% python3 -q
>>> import numpy as np
>>> import numpy.linalg as la
>>> np.set_printoptions(precision=2, suppress=True, linewidth=100)
>>> tidy = lambda a: np.round(a, 2) + 0
>>> X = np.loadtxt("arr.csv", delimiter=",")
>>> print(X)
[[40. 48. 36. 24. 54. 30. 12. 12. 30.]
 [48. 68. 48. 32. 72. 40. 16. 16. 40.]
 [36. 48. 40. 24. 54. 30. 12. 12. 30.]
 [24. 32. 24. 20. 36. 20.  8.  8. 20.]
 [54. 72. 54. 36. 85. 45. 18. 18. 45.]
 [30. 40. 30. 20. 45. 29. 10. 10. 25.]
 [12. 16. 12.  8. 18. 10.  8.  4. 10.]
 [12. 16. 12.  8. 18. 10.  4.  8. 10.]
 [30. 40. 30. 20. 45. 25. 10. 10. 29.]]
>>> vec = np.array([1, 0, 1, 5, 5, 4, 5, 2, 3])
>>> target = X @ vec
>>> print(target)
[ 760. 1008.  760.  524. 1154.  646.  272.  260.  642.]
>>> print(tidy(la.solve(X, target + X[:, 7])))
[1. 0. 1. 5. 5. 4. 5. 3. 3.]
>>> print(tidy(la.solve(X.T, X[0])))
[1. 0. 0. 0. 0. 0. 0. 0. 0.]
>>> w, vecs = la.eigh(X)
>>> vec = np.array([1, 3, 4, 2, 3, 0, 2, 5, 3])
>>> print(np.abs(X).sum(axis=1).max(), tidy(np.abs(w).max()))
427.0 295.0
>>> print(tidy(la.eigvalsh(X[1:, 1:])))
[  4.   4.   4.   4.   4.   4.   4. 259.]
>>> left, s, Vt = la.svd(X)
>>> print(tidy(s))
[295.   4.   4.   4.   4.   4.   4.   4.   4.]
>>> B = left[:, :1] @ np.diag(s[:1]) @ Vt[:1]
>>> print(tidy(np.abs(X - B).max()))
3.95
>>> print(la.matrix_rank(B))
1
>>> B = np.array([[-3, -4, 4, -4, -2, 3, -4, 5],
...     [-3, -1, 4, -1, 2, -2, 2, -4],
...     [-3, 0, 2, -3, 4, -5, 4, -1],
...     [3, 4, -1, -2, 0, -1, -4, 1],
...     [-5, 3, 0, 1, 4, -2, 1, 1],
...     [-4, -3, -2, 2, 0, 1, 4, 5],
...     [-4, 1, -4, -5, 4, 3, 1, -3],
...     [2, 2, 0, -2, 1, -3, 4, -1]])
>>> data = B - B.T
>>> print(data)
[[ 0 -1  7 -7  3  7  0  3]
 [ 1  0  4 -5 -1  1  1 -6]
 [-7 -4  0 -2  4 -3  8 -1]
 [ 7  5  2  0 -1 -3  1  3]
 [-3  1 -4  1  0 -2 -3  0]
 [-7 -1  3  3  2  0  1  8]
 [ 0 -1 -8 -1  3 -1  0 -7]
 [-3  6  1 -3  0 -8  7  0]]
>>> B = la.inv(data)
>>> print(tidy(la.cond(data)))
14.63
>>> print(tidy(la.det(data) * la.det(B)))
1.0
>>> print(tidy(la.inv(B)))
[[ 0. -1.  7. -7.  3.  7.  0.  3.]
 [ 1.  0.  4. -5. -1.  1.  1. -6.]
 [-7. -4.  0. -2.  4. -3.  8. -1.]
 [ 7.  5.  2.  0. -1. -3.  1.  3.]
 [-3.  1. -4.  1.  0. -2. -3.  0.]
 [-7. -1.  3.  3.  2.  0.  1.  8.]
 [ 0. -1. -8. -1.  3. -1.  0. -7.]
 [-3.  6.  1. -3.  0. -8.  7.  0.]]
>>> print(tidy(la.det(data) * B))
[[      0.  -13500.  121500.  236250.   33750. -101250.  -20250. -141750.]
 [  13500.       0. -491400. -216000. -461700.  324000.  353700.  348300.]
 [-121500.  491400.       0.  270000.   10800.  405000.  105300. -162000.]
 [-236250.  216000. -270000.       0. -479250.  506250.  330750.       0.]
 [ -33750.  461700.  -10800.  479250.       0.  648000.  537300. -214650.]
 [ 101250. -324000. -405000. -506250. -648000.       0.  162000.  303750.]
 [  20250. -353700. -105300. -330750. -537300. -162000.       0.  271350.]
 [ 141750. -348300.  162000.       0.  214650. -303750. -271350.       0.]]
